$ python3 -q
>>> import numpy as np
>>> from numpy import linalg as LA
>>> np.set_printoptions(suppress=True, linewidth=200)
>>> M = np.load("case1.npy")
>>> M
array([[0, 0, 0, 0, 1, 0, 0, 0, 0],
       [0, 0, 0, 0, 0, 1, 0, 0, 0],
       [0, 1, 0, 0, 0, 0, 0, 0, 0],
       [0, 0, 0, 0, 0, 0, 1, 0, 0],
       [0, 0, 0, 0, 0, 0, 0, 0, 1],
       [0, 0, 0, 1, 0, 0, 0, 0, 0],
       [0, 0, 1, 0, 0, 0, 0, 0, 0],
       [0, 0, 0, 0, 0, 0, 0, 1, 0],
       [1, 0, 0, 0, 0, 0, 0, 0, 0]])
>>> np.round(LA.norm(M) ** 2 / LA.norm(M, 2) ** 2, 3)
np.float64(9.0)
>>> round(float(LA.norm(M[8] - M[7])), 3)
1.414
>>> LA.norm(M, axis=1).argmax()
np.int64(0)
>>> round(float(LA.norm(M, 2)), 3)
1.0
>>> np.round(LA.norm(M, axis=0), 3)
array([1., 1., 1., 1., 1., 1., 1., 1., 1.])
>>> np.round(LA.norm(M, axis=1), 3)
array([1., 1., 1., 1., 1., 1., 1., 1., 1.])
>>> np.round(LA.norm(M[8], 1), 3), np.round(LA.norm(M[8], np.inf), 3)
(np.float64(1.0), np.float64(1.0))
>>> x = np.array([0, 2, 1, 2, 0, 2, 1, 0, 2])
>>> np.round(np.abs(LA.eigvals(M)), 3)
array([1., 1., 1., 1., 1., 1., 1., 1., 1.])
>>> np.round(LA.inv(M), 3)
array([[0., 0., 0., 0., 0., 0., 0., 0., 1.],
       [0., 0., 1., 0., 0., 0., 0., 0., 0.],
       [0., 0., 0., 0., 0., 0., 1., 0., 0.],
       [0., 0., 0., 0., 0., 1., 0., 0., 0.],
       [1., 0., 0., 0., 0., 0., 0., 0., 0.],
       [0., 1., 0., 0., 0., 0., 0., 0., 0.],
       [0., 0., 0., 1., 0., 0., 0., 0., 0.],
       [0., 0., 0., 0., 0., 0., 0., 1., 0.],
       [0., 0., 0., 0., 1., 0., 0., 0., 0.]])
>>> M.T @ (M @ x)
array([0, 2, 1, 2, 0, 2, 1, 0, 2])
>>> np.round(np.sort(np.abs(np.degrees(np.angle(LA.eigvals(M))))), 3)
array([  0.,   0.,   0.,  72.,  72., 120., 120., 144., 144.])
>>> round(float(LA.det(M)), 3)
1.0
>>> 9 - LA.matrix_rank(M - np.eye(9), tol=1e-8)
np.int64(3)
>>> round(np.abs(LA.eigvals(M)).max(), 3)
np.float64(1.0)
>>> M @ M
array([[0, 0, 0, 0, 0, 0, 0, 0, 1],
       [0, 0, 0, 1, 0, 0, 0, 0, 0],
       [0, 0, 0, 0, 0, 1, 0, 0, 0],
       [0, 0, 1, 0, 0, 0, 0, 0, 0],
       [1, 0, 0, 0, 0, 0, 0, 0, 0],
       [0, 0, 0, 0, 0, 0, 1, 0, 0],
       [0, 1, 0, 0, 0, 0, 0, 0, 0],
       [0, 0, 0, 0, 0, 0, 0, 1, 0],
       [0, 0, 0, 0, 1, 0, 0, 0, 0]])
>>> (M + M.T) / 2
array([[0. , 0. , 0. , 0. , 0.5, 0. , 0. , 0. , 0.5],
       [0. , 0. , 0.5, 0. , 0. , 0.5, 0. , 0. , 0. ],
       [0. , 0.5, 0. , 0. , 0. , 0. , 0.5, 0. , 0. ],
       [0. , 0. , 0. , 0. , 0. , 0.5, 0.5, 0. , 0. ],
       [0.5, 0. , 0. , 0. , 0. , 0. , 0. , 0. , 0.5],
       [0. , 0.5, 0. , 0.5, 0. , 0. , 0. , 0. , 0. ],
       [0. , 0. , 0.5, 0.5, 0. , 0. , 0. , 0. , 0. ],
       [0. , 0. , 0. , 0. , 0. , 0. , 0. , 1. , 0. ],
       [0.5, 0. , 0. , 0. , 0.5, 0. , 0. , 0. , 0. ]])
>>> x = np.array([0, -2, -2, 0, 0, 2, 3, 0, -1])
>>> y = M @ x
>>> y
array([ 0,  2, -2,  3, -1,  0, -2,  0,  0])
>>> np.round(LA.solve(M, y + M[:, 0]), 3)
array([ 1., -2., -2.,  0.,  0.,  2.,  3.,  0., -1.])
>>> np.round(LA.solve(M, M[:, 5]), 3)
array([0., 0., 0., 0., 0., 1., 0., 0., 0.])
>>> np.round(LA.solve(M.T, M[3]), 3)
array([0., 0., 0., 1., 0., 0., 0., 0., 0.])
